$ python -q
>>> import numpy as np
>>> np.set_printoptions(precision=2, suppress=True, linewidth=120, sign=" ")
>>> u = np.array([-9, -1, -3, 1, -5, 1])
>>> F = u[np.abs(np.subtract.outer(np.arange(6), np.arange(6)))]
>>> F
array([[-9, -1, -3,  1, -5,  1],
       [-1, -9, -1, -3,  1, -5],
       [-3, -1, -9, -1, -3,  1],
       [ 1, -3, -1, -9, -1, -3],
       [-5,  1, -3, -1, -9, -1],
       [ 1, -5,  1, -3, -1, -9]])
>>> u = np.array([2, 0, 2, -3, 0, 0])
>>> Y = F + np.outer(u, np.eye(6)[5])
>>> Y
array([[-9., -1., -3.,  1., -5.,  3.],
       [-1., -9., -1., -3.,  1., -5.],
       [-3., -1., -9., -1., -3.,  3.],
       [ 1., -3., -1., -9., -1., -6.],
       [-5.,  1., -3., -1., -9., -1.],
       [ 1., -5.,  1., -3., -1., -9.]])
>>> round(np.linalg.det(Y) / np.linalg.det(F), 2), round(1 + np.linalg.solve(F, u)[5], 2)
(np.float64(0.71), np.float64(0.71))
>>> vals, vecs = np.linalg.eigh(F)
>>> x = np.array([-1, 1, 0, 0, 2, 3])
>>> vecs * np.abs(vals) @ vecs.T
array([[ 9.,  1.,  3., -1.,  5., -1.],
       [ 1.,  9.,  1.,  3., -1.,  5.],
       [ 3.,  1.,  9.,  1.,  3., -1.],
       [-1.,  3.,  1.,  9.,  1.,  3.],
       [ 5., -1.,  3.,  1.,  9.,  1.],
       [-1.,  5., -1.,  3.,  1.,  9.]])
>>> (np.sign(vecs[:, -1].round(6)) == np.sign(vecs[0, -1].round(6))).astype(int)
array([ 1,  0,  1,  1,  0,  1])
>>> np.abs(F).sum(axis=1).max(), round(float(np.abs(vals).max()), 2)
(np.int64(20), 16.73)
>>> U, sigma, Vt = np.linalg.svd(F, full_matrices=False)
>>> sigma / sigma[0]
array([ 1.  ,  0.97,  0.45,  0.43,  0.28,  0.1 ])
>>> sigma
array([ 16.73,  16.24,   7.56,   7.14,   4.63,   1.71])
>>> np.round(U.T @ U, 2) + 0
array([[ 1.,  0.,  0.,  0.,  0.,  0.],
       [ 0.,  1.,  0.,  0.,  0.,  0.],
       [ 0.,  0.,  1.,  0.,  0.,  0.],
       [ 0.,  0.,  0.,  1.,  0.,  0.],
       [ 0.,  0.,  0.,  0.,  1.,  0.],
       [ 0.,  0.,  0.,  0.,  0.,  1.]])
